In [1]: import numpy as np

In [2]: import numpy.linalg as la

In [3]: np.set_printoptions(precision=1, suppress=True, linewidth=100, floatmode="fixed")

In [4]: rd = lambda a: np.round(a, 1) + 0

In [5]: mat = np.array([[-0.6, 2.8, 0.8], [-3.6, 3.6, -4.1], [-3.0, -4.0, 7.3]])

In [6]: other = la.inv(mat)

In [7]: rd(mat @ other)
Out[7]: 
array([[1.0, 0.0, 0.0],
       [0.0, 1.0, 0.0],
       [0.0, 0.0, 1.0]])

In [8]: (np.abs(other) > 1e-9).astype(int)
Out[8]: 
array([[1, 1, 1],
       [1, 1, 1],
       [1, 1, 1]])

In [9]: rd(la.det(mat) * other)
Out[9]: 
array([[  9.9, -23.6, -14.4],
       [ 38.6,  -2.0,  -5.3],
       [ 25.2, -10.8,   7.9]])

In [10]: np.allclose(other, mat.T)
Out[10]: False

In [11]: rd(la.eigvals(mat))
Out[11]: array([0.2+3.5j, 0.2-3.5j, 9.9+0.0j])

In [12]: rd(np.einsum("ij,ji->", mat, mat))
Out[12]: np.float64(74.4)

In [13]: np.einsum("ii->", mat)
Out[13]: np.float64(10.3)

In [14]: rd(la.det(mat[::-1]))
Out[14]: np.float64(-122.3)

In [15]: rd(la.det(mat.T))
Out[15]: np.float64(122.3)

In [16]: t3 = np.stack([mat, -2 * mat, mat[::-1]])

In [17]: rd(la.norm(t3, axis=(1, 2)))
Out[17]: array([11.4, 22.8, 11.4])

In [18]: (t3 @ mat.T).shape
Out[18]: (3, 3, 3)

In [19]: rd(np.einsum("bij,cij->bc", t3, t3))
Out[19]: 
array([[ 129.9, -259.7,   35.6],
       [-259.7,  519.4,  -71.2],
       [  35.6,  -71.2,  129.9]])

In [20]: E = np.array([[2.0, 0.0, 0.0, 0.0, 0.0],
    ...:     [0.0, 3.0, 1.0, 1.0, 1.0],
    ...:     [0.0, 1.0, 3.0, 1.0, 1.0],
    ...:     [0.0, 1.0, 1.0, 3.0, 1.0],
    ...:     [0.0, 1.0, 1.0, 1.0, 3.0]])

In [21]: # 2 blocks once reordered

In [22]: E.mean(axis=0)
Out[22]: array([0.4, 1.2, 1.2, 1.2, 1.2])

In [23]: E.sum(axis=0)
Out[23]: array([2.0, 6.0, 6.0, 6.0, 6.0])

In [24]: E.shape
Out[24]: (5, 5)

In [25]: np.count_nonzero(E)
Out[25]: np.int64(17)

In [26]: np.diff(E, axis=0)
Out[26]: 
array([[-2.0,  3.0,  1.0,  1.0,  1.0],
       [ 0.0, -2.0,  2.0,  0.0,  0.0],
       [ 0.0,  0.0, -2.0,  2.0,  0.0],
       [ 0.0,  0.0,  0.0, -2.0,  2.0]])

In [27]: np.unravel_index(np.abs(E).argmax(), E.shape)
Out[27]: (np.int64(1), np.int64(1))
